$ python -q
>>> import numpy as np
>>> from numpy import linalg as LA
>>> np.set_printoptions(suppress=True, linewidth=140)
>>> rd = lambda a: np.round(a, 2) + 0
>>> A = np.loadtxt("a.csv", delimiter=",")
>>> A
array([[  0.91,  15.14, -10.34],
       [  0.95,  12.25,  -8.9 ],
       [  0.97,  10.3 ,  -7.89],
       [  1.  ,   6.18,  -5.67],
       [  0.97,   1.21,  -2.67],
       [  0.91,  -0.46,  -1.47],
       [  0.84,  -1.39,  -0.67],
       [  0.56,  -1.97,   0.4 ],
       [  0.39,  -1.55,   0.48],
       [ -0.21,   0.95,  -0.47],
       [ -0.45,   2.05,  -1.13],
       [ -1.88,   7.31,  -6.35],
       [ -2.16,   7.93,  -7.46],
       [ -4.89,   6.76, -19.09],
       [ -5.46,   4.86, -21.52],
       [ -6.55,  -0.25, -26.08]])
>>> Xc = A - A.mean(axis=0)
>>> left, s, VT = LA.svd(Xc, full_matrices=False)
>>> np.abs(left[:, 0]).argmax()
np.int64(15)
>>> np.searchsorted(np.cumsum(s ** 2) / (s ** 2).sum(), 0.9) + 1
np.int64(2)
>>> rd(VT[0] * np.sign(VT[0, np.abs(VT[0]).argmax()]))
array([ 0.24, -0.26,  0.93])
>>> rd(s)
array([33.78, 19.53,  3.76])
>>> LA.matrix_rank(Xc)
np.int64(3)
>>> cov = np.cov(A, rowvar=False)
>>> np.argsort(-A.std(axis=0).round(6), kind="stable")
array([2, 1, 0])
>>> rd(np.corrcoef(A[:, 0], A[:, 2])[0, 1])
np.float64(0.85)
>>> rd(np.polyfit(A[:, 0], A[:, 2], 1))
array([ 2.72, -5.03])
>>> np.argwhere(np.triu(np.abs(np.corrcoef(A.T)) > 0.8, 1))
array([[0, 2]])
>>> rd(A.std(axis=0))
array([2.49, 5.15, 7.96])
>>> feats = np.array([[0, -6, 6], [0, 0, -1], [0, 0, 0]])
>>> def softmax(z):
...     e = np.exp(z - z.max(axis=-1, keepdims=True))
...     return e / e.sum(axis=-1, keepdims=True)
... 
>>> rd(softmax(feats[0] + -1))
array([0., 0., 1.])
>>> rd(softmax(10 * feats[0]))
array([0., 0., 1.])
>>> att = feats @ feats.T / np.sqrt(3)
>>> softmax(att).round(6).argmax(axis=1)
array([0, 1, 0])
>>> rd(softmax(att + np.triu(np.full(att.shape, -np.inf), 1)))
array([[1.  , 0.  , 0.  ],
       [0.02, 0.98, 0.  ],
       [0.33, 0.33, 0.33]])
>>> left, s, VT = LA.svd(feats)
>>> evecs = VT[:(s > 1e-8).sum()]
>>> rng = np.random.default_rng(262)
>>> x = feats[1] + 3 * feats[0] + rng.integers(2) * np.eye(3)[0]
>>> x
array([  1., -18.,  17.])
>>> np.allclose(evecs.T @ evecs @ x, x)
False
>>> rd(np.diag(evecs.T @ evecs))
array([0., 1., 1.])
>>> basis = np.array([[-0.1, -0.6, 1.0, -0.6, -0.1, 1.2],
...     [2.4, -0.1, -0.8, -0.6, -0.4, -0.2]])
>>> mat = np.array([[0, 0],
...     [-2, -2],
...     [-3, 2],
...     [3, -3],
...     [-2, 2],
...     [0, -1],
...     [-1, 2],
...     [-3, 0],
...     [1, -2],
...     [3, -3],
...     [2, -3],
...     [0, 3],
...     [-2, 0],
...     [0, 0],
...     [-1, -1],
...     [3, -2],
...     [-3, -2],
...     [-2, 0],
...     [3, 0],
...     [1, -1],
...     [-3, -2],
...     [3, 3],
...     [0, -2],
...     [1, 1],
...     [-3, -3],
...     [-1, 1],
...     [-3, 2],
...     [-2, 2],
...     [3, 2],
...     [-1, 2],
...     [-1, 0],
...     [0, -1]]) @ basis + 0.02 * rng.normal(size=(32, 6))
>>> rd(mat)
array([[ 0.01,  0.  , -0.02,  0.  ,  0.01,  0.03],
       [-4.63,  1.42, -0.39,  2.41,  0.99, -1.95],
       [ 5.09,  1.61, -4.58,  0.59, -0.51, -3.98],
       [-7.54, -1.53,  5.41,  0.  ,  0.94,  4.23],
       [ 4.98,  1.01, -3.58,  0.04, -0.61, -2.79],
       [-2.43,  0.1 ,  0.81,  0.62,  0.4 ,  0.19],
       [ 4.89,  0.39, -2.6 , -0.6 , -0.7 , -1.58],
       [ 0.28,  1.8 , -3.04,  1.81,  0.32, -3.63],
       [-4.92, -0.41,  2.63,  0.62,  0.72,  1.58],
       [-7.51, -1.49,  5.39, -0.03,  0.91,  4.2 ],
       [-7.4 , -0.88,  4.42,  0.6 ,  0.99,  2.97],
       [ 7.21, -0.26, -2.4 , -1.79, -1.23, -0.61],
       [ 0.2 ,  1.22, -2.  ,  1.21,  0.22, -2.4 ],
       [ 0.  , -0.01,  0.  ,  0.01,  0.  ,  0.02],
       [-2.27,  0.72, -0.21,  1.22,  0.47, -0.98],
       [-5.1 , -1.64,  4.6 , -0.61,  0.55,  3.99],
       [-4.47,  2.02, -1.4 ,  2.98,  1.13, -3.18],
       [ 0.16,  1.22, -1.99,  1.19,  0.19, -2.39],
       [-0.29, -1.79,  3.01, -1.82, -0.27,  3.63],
       [-2.5 , -0.5 ,  1.82,  0.  ,  0.28,  1.41],
       [-4.51,  2.01, -1.38,  3.03,  1.08, -3.18],
       [ 6.93, -2.1 ,  0.61, -3.56, -1.45,  2.97],
       [-4.81,  0.19,  1.63,  1.17,  0.82,  0.43],
       [ 2.28, -0.68,  0.2 , -1.22, -0.47,  1.  ],
       [-6.9 ,  2.1 , -0.59,  3.59,  1.49, -3.01],
       [ 2.53,  0.5 , -1.77, -0.05, -0.29, -1.39],
       [ 5.1 ,  1.58, -4.59,  0.56, -0.52, -4.01],
       [ 5.02,  1.02, -3.59,  0.  , -0.59, -2.8 ],
       [ 4.46, -2.  ,  1.41, -3.  , -1.11,  3.22],
       [ 4.9 ,  0.42, -2.6 , -0.61, -0.71, -1.57],
       [ 0.1 ,  0.62, -1.01,  0.6 ,  0.1 , -1.19],
       [-2.41,  0.11,  0.79,  0.66,  0.38,  0.23]])
>>> P = mat @ LA.solve(mat.T @ mat, mat.T)
>>> rd(LA.eigvalsh(P))
array([0., 0., 0., 0., 0., 0., 0., 0., 0., 0., 0., 0., 0., 0., 0., 0., 0., 0., 0., 0., 0., 0., 0., 0., 0., 0., 1., 1., 1., 1., 1., 1.])
>>> left, s, VT = LA.svd(mat)
>>> np.argmax(s[:-1] / (s[1:] + 1e-6)) + 1
np.int64(2)
>>> other = left[:, :2] @ np.diag(s[:2]) @ VT[:2]
>>> rd(LA.norm(mat - other) / LA.norm(mat))
np.float64(0.01)
>>> LA.matrix_rank(mat, rtol=0.05)
np.int64(2)
>>> rd(LA.norm(mat - other, 2)), rd(s[2])
(np.float64(0.13), np.float64(0.13))
>>> LA.matrix_rank(other)
np.int64(2)
>>> K = np.load("dump.npy")
>>> K
array([[ 3,  4,  5,  6,  7],
       [ 8,  9, 10, 11, 12],
       [13, 14, 15, 16, 17]])
>>> rd(np.trace(LA.pinv(K) @ K))
np.float64(2.0)
>>> arr = np.load("mat.npy")
>>> arr
array([[1.  , 0.9 , 0.81, 0.73],
       [0.9 , 1.  , 0.9 , 0.81],
       [0.81, 0.9 , 1.  , 0.9 ],
       [0.73, 0.81, 0.9 , 1.  ]])
>>> other = np.array([[1, -2, 1], [2, -2, 0], [1, -1, 1], [-1, -1, -1]])
>>> LA.matrix_rank(np.vstack([arr, other.T]))
np.int64(4)
>>> np.vstack([arr, other.T]).shape
(7, 4)
>>> rd(other.T @ arr.T)
array([[ 2.88,  2.99,  2.71,  2.25],
       [-5.34, -5.51, -5.32, -4.98],
       [ 1.08,  0.99,  0.91,  0.63]])
>>> rd(np.einsum("ik,kj->ji", arr, other))
array([[ 2.88,  2.99,  2.71,  2.25],
       [-5.34, -5.51, -5.32, -4.98],
       [ 1.08,  0.99,  0.91,  0.63]])
>>> F = np.array([[-1, 1, -5], [-5, -1, 1], [1, -5, -1]])
>>> other = F / np.sqrt((F ** 2).mean(axis=1, keepdims=True))
>>> rd(F - F.mean(axis=1, keepdims=True))
array([[ 0.67,  2.67, -3.33],
       [-3.33,  0.67,  2.67],
       [ 2.67, -3.33,  0.67]])
>>> r0 = np.array([-4, 3, -3])
>>> np.polyval(r0, F[0])
array([ -10,   -4, -118])
>>> np.cross(F[0, :3], F[2, :3])
array([-26,  -6,   4])
>>> np.array([np.convolve(row, r0, "same") for row in F])
array([[ -7,  26, -18],
       [-11,   8,   6],
       [ 23, -14,  12]])
>>> blk = np.stack([F, -1 * F, F[::-1]])
>>> rd(LA.norm(blk, axis=(1, 2)))
array([9., 9., 9.])
>>> (blk @ F.T).shape
(3, 3, 3)
>>> rd(LA.det(blk))
array([-140.,  140.,  140.])
>>> P = np.triu(np.array([[2, 2, -3], [-3, -2, -2], [-3, -1, -3]]), 1) + np.eye(3)
>>> other = P @ F @ LA.inv(P)
>>> rd(np.poly(other))
array([  1.,   3.,  18., 140.])
>>> np.trace(other), np.trace(F)
(np.float64(-3.0), np.int64(-3))
>>> LA.matrix_rank(other)
np.int64(3)
>>> other = F / LA.norm(F, axis=1, keepdims=True)
>>> cov = other @ other.T
>>> (cov - 2 * np.eye(3)).round(6).argmax(axis=1)
array([1, 0, 0])
>>> rd(cov[1])
array([-0.04,  1.  , -0.04])
>>> rd(np.degrees(np.arccos(np.clip(cov[1, 2], -1, 1))))
np.float64(92.12)
>>> m1 = np.load("layer4.npy")
>>> rd(m1)
array([[ 0.09,  0.65, -0.65,  0.39],
       [ 0.65,  0.54,  0.46, -0.28],
       [-0.65,  0.46,  0.54,  0.28],
       [ 0.39, -0.28,  0.28,  0.83]])
>>> x = np.array([0, 5, 8, -7])
>>> rd(np.abs(LA.eigvals(m1)))
array([1., 1., 1., 1.])
>>> rd(LA.det(m1))
np.float64(-1.0)
>>> rd(LA.norm(x)), rd(LA.norm(m1 @ x))
(np.float64(11.75), np.float64(11.75))
>>> r0 = np.array([2, 5, 3, 5])
>>> other = m1 + np.outer(r0, np.eye(4)[0])
>>> rd(other)
array([[ 2.09,  0.65, -0.65,  0.39],
       [ 5.65,  0.54,  0.46, -0.28],
       [ 2.35,  0.46,  0.54,  0.28],
       [ 5.39, -0.28,  0.28,  0.83]])
>>> LA.matrix_rank(other - m1)
np.int64(1)
>>> vals, evecs = LA.eigh(arr)
>>> x = np.array([1, 3, 3, 0])
>>> rd(x @ arr @ x)
np.float64(45.46)
>>> (np.sign(evecs[:, -1].round(6)) == np.sign(evecs[0, -1].round(6))).astype(int)
array([1, 1, 1, 1])
>>> np.abs(arr).sum(axis=1).max(), rd(np.abs(vals).max())
(np.float64(3.61), np.float64(3.53))
>>> rd(x @ arr @ x / (x @ x)), rd(vals[0]), rd(vals[-1])
(np.float64(2.39), np.float64(0.06), np.float64(3.53))
>>> blk = np.stack([m1, 4 * m1, m1[::-1]])
>>> LA.matrix_rank(blk)
array([4, 4, 4])
>>> blk.shape
(3, 4, 4)
>>> rd(np.einsum("bij,cij->bc", blk, blk))
array([[ 4., 16.,  0.],
       [16., 64.,  0.],
       [ 0.,  0.,  4.]])
>>> J = (rng.random((3, 3)) < 0.3) + np.eye(3)
>>> J /= J.sum(axis=1, keepdims=True)
>>> rd(J)
array([[0.33, 0.33, 0.33],
       [0.  , 1.  , 0.  ],
       [0.33, 0.  , 0.67]])
>>> z = rng.permutation(3)
>>> other = J[:, z] * rng.choice([-1, 1], 3)
>>> rd(other)
array([[0.33, 0.33, 0.33],
       [1.  , 0.  , 0.  ],
       [0.  , 0.67, 0.33]])
>>> left, _, VT = LA.svd(J.T @ other)
>>> rd(LA.lstsq(J, other)[0])
array([[0., 0., 1.],
       [1., 0., 0.],
       [0., 1., 0.]])
>>> other.sum(axis=1)
array([1., 1., 1.])
>>> other @ np.ones(3)
array([1., 1., 1.])
>>> p = np.eye(3)[0]
>>> for _ in range(5):
...     p = p @ other
...     print(p.round(2))
... 
[0.33 0.33 0.33]
[0.44 0.33 0.22]
[0.48 0.3  0.22]
[0.46 0.31 0.23]
[0.46 0.31 0.23]
>>> O, r_ = LA.qr(J)
>>> rd(O @ r_)
array([[0.33, 0.33, 0.33],
       [0.  , 1.  , 0.  ],
       [0.33, 0.  , 0.67]])
>>> O.shape, r_.shape
((3, 3), (3, 3))
>>> rd(np.abs(np.diag(r_)))
array([0.47, 1.03, 0.23])
>>> vals, evecs = LA.eig(J)
>>> rd(np.sort(LA.eigvals(LA.inv(J))))
array([1.  , 1.15, 7.85])
>>> rd(np.prod(vals))
np.float64(0.11)
>>> rd(J @ evecs[:, 0] - vals[0] * evecs[:, 0])
array([0., 0., 0.])
>>> rd(vals)
array([0.13, 0.87, 1.  ])
>>> rd(np.sort(LA.eigvals(J @ J)))
array([0.02, 0.76, 1.  ])
>>> other = J / LA.norm(J, axis=1, keepdims=True)
>>> cov = other @ other.T
>>> rd(cov)
array([[1.  , 0.58, 0.77],
       [0.58, 1.  , 0.  ],
       [0.77, 0.  , 1.  ]])
>>> rd(LA.norm(other, axis=1))
array([1., 1., 1.])
>>> (np.abs(cov) > 0.9).astype(int)
array([[1, 0, 0],
       [0, 1, 0],
       [0, 0, 1]])
